$ python -q
>>> import numpy as np
>>> np.set_printoptions(suppress=True, linewidth=160)
>>> K = np.loadtxt("sample8.csv", delimiter=",")
>>> print(K)
[[3.3 8.  1.  2.  2.  6.  1.  9.  0. ]
 [3.  0.3 4.  4.  7.  3.  1.  0.  9. ]
 [3.  5.  5.3 0.  1.  9.  8.  9.  2. ]
 [9.  2.  6.  0.3 2.  4.  4.  2.  5. ]
 [1.  9.  1.  4.  2.3 1.  2.  8.  4. ]
 [4.  4.  4.  7.  3.  2.3 3.  2.  3. ]
 [7.  1.  8.  5.  2.  8.  6.3 1.  9. ]
 [5.  8.  7.  8.  2.  9.  8.  0.3 1. ]
 [3.  8.  1.  2.  2.  6.  1.  9.  0.3]]
>>> left, sv, VT = np.linalg.svd(K)
>>> print(sv.round(1) + 0)
[38.4 18.  10.8  9.6  5.6  4.5  2.7  2.2  0. ]
>>> print(np.argmax(sv[:-1] / (sv[1:] + 1e-6)) + 1)
8
>>> out = left[:, :8] @ np.diag(sv[:8]) @ VT[:8]
>>> print(round(float(np.abs(K - out).max()), 1))
0.0
>>> print(np.linalg.matrix_rank(K, rtol=0.05))
8
>>> print(np.allclose(K @ K.T, K.T @ K))
False
>>> print((K + K.T) / 2)
[[3.3 5.5 2.  5.5 1.5 5.  4.  7.  1.5]
 [5.5 0.3 4.5 3.  8.  3.5 1.  4.  8.5]
 [2.  4.5 5.3 3.  1.  6.5 8.  8.  1.5]
 [5.5 3.  3.  0.3 3.  5.5 4.5 5.  3.5]
 [1.5 8.  1.  3.  2.3 2.  2.  5.  3. ]
 [5.  3.5 6.5 5.5 2.  2.3 5.5 5.5 4.5]
 [4.  1.  8.  4.5 2.  5.5 6.3 4.5 5. ]
 [7.  4.  8.  5.  5.  5.5 4.5 0.3 5. ]
 [1.5 8.5 1.5 3.5 3.  4.5 5.  5.  0.3]]
>>> print(np.round(np.abs(np.linalg.eigvals(K)).max(), 1))
36.9
>>> print((K - K.T) / 2)
[[ 0.   2.5 -1.  -3.5  0.5  1.  -3.   2.  -1.5]
 [-2.5  0.  -0.5  1.  -1.  -0.5  0.  -4.   0.5]
 [ 1.   0.5  0.  -3.   0.   2.5  0.   1.   0.5]
 [ 3.5 -1.   3.   0.  -1.  -1.5 -0.5 -3.   1.5]
 [-0.5  1.   0.   1.   0.  -1.   0.   3.   1. ]
 [-1.   0.5 -2.5  1.5  1.   0.  -2.5 -3.5 -1.5]
 [ 3.   0.   0.   0.5  0.   2.5  0.  -3.5  4. ]
 [-2.   4.  -1.   3.  -3.   3.5  3.5  0.  -4. ]
 [ 1.5 -0.5 -0.5 -1.5 -1.   1.5 -4.   4.   0. ]]
>>> print(round(np.log10(np.linalg.cond(K))))
3
>>> print(np.argsort(-np.linalg.norm(K, axis=0).round(6), kind="stable")[:3])
[5 1 7]
>>> print(np.round(np.abs(np.linalg.svd(K)[2][-1]), 1) + 0)
[0.3 0.1 0.8 0.1 0.1 0.1 0.5 0.  0.1]
>>> print(round(np.linalg.norm(K, 2) / np.linalg.norm(K), 1))
0.8
>>> print([round(float(x), 1) for x in np.linalg.svd(K, compute_uv=False)[:3]])
[38.4, 18.0, 10.8]
>>> u = np.array([1, 0, 1, 2, 0, 2, 2, 0, 2])
>>> out = K + np.outer(u, np.eye(9)[4])
>>> print(round(np.linalg.det(out) / np.linalg.det(K), 1), round(1 + np.linalg.solve(K, u)[4], 1))
-1.2 -1.2
>>> print(out)
[[3.3 8.  1.  2.  3.  6.  1.  9.  0. ]
 [3.  0.3 4.  4.  7.  3.  1.  0.  9. ]
 [3.  5.  5.3 0.  2.  9.  8.  9.  2. ]
 [9.  2.  6.  0.3 4.  4.  4.  2.  5. ]
 [1.  9.  1.  4.  2.3 1.  2.  8.  4. ]
 [4.  4.  4.  7.  5.  2.3 3.  2.  3. ]
 [7.  1.  8.  5.  4.  8.  6.3 1.  9. ]
 [5.  8.  7.  8.  2.  9.  8.  0.3 1. ]
 [3.  8.  1.  2.  4.  6.  1.  9.  0.3]]
>>> print(np.linalg.matrix_rank(np.linalg.inv(out) - np.linalg.inv(K), tol=1e-8))
1
>>> print(np.linalg.matrix_rank(out - K))
1
>>> th = np.radians(30)
>>> R = np.eye(9)
>>> R[1, 1] = R[0, 0] = np.cos(th)
>>> R[1, 0], R[0, 1] = -np.sin(th), np.sin(th)
>>> print(R.round(1))
[[ 0.9  0.5  0.   0.   0.   0.   0.   0.   0. ]
 [-0.5  0.9  0.   0.   0.   0.   0.   0.   0. ]
 [ 0.   0.   1.   0.   0.   0.   0.   0.   0. ]
 [ 0.   0.   0.   1.   0.   0.   0.   0.   0. ]
 [ 0.   0.   0.   0.   1.   0.   0.   0.   0. ]
 [ 0.   0.   0.   0.   0.   1.   0.   0.   0. ]
 [ 0.   0.   0.   0.   0.   0.   1.   0.   0. ]
 [ 0.   0.   0.   0.   0.   0.   0.   1.   0. ]
 [ 0.   0.   0.   0.   0.   0.   0.   0.   1. ]]
>>> out = K @ R.T
>>> print(np.round(np.abs(out - K).max(axis=0), 1))
[4.4 4.8 0.  0.  0.  0.  0.  0.  0. ]
>>> print(np.allclose(np.linalg.norm(K, axis=1), np.linalg.norm(out, axis=1)))
True
>>> print(out.round(1))
[[ 6.9  5.3  1.   2.   2.   6.   1.   9.   0. ]
 [ 2.7 -1.2  4.   4.   7.   3.   1.   0.   9. ]
 [ 5.1  2.8  5.3  0.   1.   9.   8.   9.   2. ]
 [ 8.8 -2.8  6.   0.3  2.   4.   4.   2.   5. ]
 [ 5.4  7.3  1.   4.   2.3  1.   2.   8.   4. ]
 [ 5.5  1.5  4.   7.   3.   2.3  3.   2.   3. ]
 [ 6.6 -2.6  8.   5.   2.   8.   6.3  1.   9. ]
 [ 8.3  4.4  7.   8.   2.   9.   8.   0.3  1. ]
 [ 6.6  5.4  1.   2.   2.   6.   1.   9.   0.3]]
>>> print(np.allclose(K @ K.T, out @ out.T))
True
>>> data = np.loadtxt("mat.csv", delimiter=",")
>>> print(data)
[[  4.   6.  -6.  -6.  -4.  -4.  -4.   6.]
 [ -2.  -1.  -1.   1.   4.   0.  -2.  -1.]
 [  5.   3.   3.  -1.  -7.  -1.   3.   2.]
 [-12. -15.   9.  11.  10.  10.   8. -13.]
 [  7.   6.   3.   0.  -4.  -4.  -1.   3.]
 [  9.  13. -11. -11.  -7.  -9.  -9.  12.]
 [ -8.  -8.   1.   4.   7.   5.   2.  -6.]
 [ -3.   5. -19. -11.   5.  -5. -13.   8.]
 [ -9.  -5.  -8.  -1.  10.   2.  -5.  -2.]]
>>> print(data.reshape(2, -1))
[[  4.   6.  -6.  -6.  -4.  -4.  -4.   6.  -2.  -1.  -1.   1.   4.   0.  -2.  -1.   5.   3.   3.  -1.  -7.  -1.   3.   2. -12. -15.   9.  11.  10.  10.   8.
  -13.   7.   6.   3.   0.]
 [ -4.  -4.  -1.   3.   9.  13. -11. -11.  -7.  -9.  -9.  12.  -8.  -8.   1.   4.   7.   5.   2.  -6.  -3.   5. -19. -11.   5.  -5. -13.   8.  -9.  -5.  -8.
   -1.  10.   2.  -5.  -2.]]
>>> print(data.reshape(-1, 2))
[[  4.   6.]
 [ -6.  -6.]
 [ -4.  -4.]
 [ -4.   6.]
 [ -2.  -1.]
 [ -1.   1.]
 [  4.   0.]
 [ -2.  -1.]
 [  5.   3.]
 [  3.  -1.]
 [ -7.  -1.]
 [  3.   2.]
 [-12. -15.]
 [  9.  11.]
 [ 10.  10.]
 [  8. -13.]
 [  7.   6.]
 [  3.   0.]
 [ -4.  -4.]
 [ -1.   3.]
 [  9.  13.]
 [-11. -11.]
 [ -7.  -9.]
 [ -9.  12.]
 [ -8.  -8.]
 [  1.   4.]
 [  7.   5.]
 [  2.  -6.]
 [ -3.   5.]
 [-19. -11.]
 [  5.  -5.]
 [-13.   8.]
 [ -9.  -5.]
 [ -8.  -1.]
 [ 10.   2.]
 [ -5.  -2.]]
>>> blk = data.reshape(9, 2, -1)
>>> print(np.einsum("ihd,ihd->ih", blk, blk))
[[124.  84.]
 [  7.  21.]
 [ 44.  63.]
 [571. 433.]
 [ 94.  42.]
 [492. 355.]
 [145. 114.]
 [516. 283.]
 [171. 133.]]
>>> print(blk.shape)
(9, 2, 4)
>>> print(np.einsum("ihd,jhd->hij", blk, blk).shape)
(2, 9, 9)
>>> print(blk.transpose(1, 0, 2))
[[[  4.   6.  -6.  -6.]
  [ -2.  -1.  -1.   1.]
  [  5.   3.   3.  -1.]
  [-12. -15.   9.  11.]
  [  7.   6.   3.   0.]
  [  9.  13. -11. -11.]
  [ -8.  -8.   1.   4.]
  [ -3.   5. -19. -11.]
  [ -9.  -5.  -8.  -1.]]

 [[ -4.  -4.  -4.   6.]
  [  4.   0.  -2.  -1.]
  [ -7.  -1.   3.   2.]
  [ 10.  10.   8. -13.]
  [ -4.  -4.  -1.   3.]
  [ -7.  -9.  -9.  12.]
  [  7.   5.   2.  -6.]
  [  5.  -5. -13.   8.]
  [ 10.   2.  -5.  -2.]]]
>>> print(np.linalg.lstsq(data[:-1].T, data[-1])[2])
3
>>> print(np.unique(data.round(6), axis=0).shape)
(9, 8)
>>> print(np.round(data @ np.linalg.pinv(data) @ data, 1) + 0)
[[  4.   6.  -6.  -6.  -4.  -4.  -4.   6.]
 [ -2.  -1.  -1.   1.   4.   0.  -2.  -1.]
 [  5.   3.   3.  -1.  -7.  -1.   3.   2.]
 [-12. -15.   9.  11.  10.  10.   8. -13.]
 [  7.   6.   3.   0.  -4.  -4.  -1.   3.]
 [  9.  13. -11. -11.  -7.  -9.  -9.  12.]
 [ -8.  -8.   1.   4.   7.   5.   2.  -6.]
 [ -3.   5. -19. -11.   5.  -5. -13.   8.]
 [ -9.  -5.  -8.  -1.  10.   2.  -5.  -2.]]
>>> def softmax(z):
...     e = np.exp(z - z.max(axis=-1, keepdims=True))
...     return e / e.sum(axis=-1, keepdims=True)
... 
>>> print(np.round(softmax(data[6] + 4), 1) + 0)
[0.  0.  0.  0.  0.8 0.1 0.  0. ]
>>> print(np.round(softmax(data[6]), 1) + 0)
[0.  0.  0.  0.  0.8 0.1 0.  0. ]
>>> print(np.round(softmax(10 * data[6]), 1) + 0)
[0. 0. 0. 0. 1. 0. 0. 0.]
>>> att = data @ data.T / np.sqrt(8)
>>> print(np.round(softmax(att), 1) + 0)
[[0.  0.  0.  0.  0.  1.  0.  0.  0. ]
 [0.  0.  0.  0.2 0.  0.  0.  0.  0.8]
 [0.  0.  0.  0.  0.  1.  0.  0.  0. ]
 [0.  0.  0.  1.  0.  0.  0.  0.  0. ]
 [0.  0.  0.  0.  0.  1.  0.  0.  0. ]
 [0.  0.  0.  0.  0.  1.  0.  0.  0. ]
 [0.  0.  0.  1.  0.  0.  0.  0.  0. ]
 [0.  0.  0.  0.  0.  0.  0.  1.  0. ]
 [0.  0.  0.  0.  0.  0.  0.  0.  1. ]]
>>> print(softmax(att).round(6).argmax(axis=1))
[5 8 5 3 5 5 3 7 8]
>>> print(np.round(softmax(att + np.triu(np.full(att.shape, -np.inf), 1)), 1) + 0)
[[1. 0. 0. 0. 0. 0. 0. 0. 0.]
 [0. 1. 0. 0. 0. 0. 0. 0. 0.]
 [0. 0. 1. 0. 0. 0. 0. 0. 0.]
 [0. 0. 0. 1. 0. 0. 0. 0. 0.]
 [0. 0. 0. 0. 1. 0. 0. 0. 0.]
 [0. 0. 0. 0. 0. 1. 0. 0. 0.]
 [0. 0. 0. 1. 0. 0. 0. 0. 0.]
 [0. 0. 0. 0. 0. 0. 0. 1. 0.]
 [0. 0. 0. 0. 0. 0. 0. 0. 1.]]
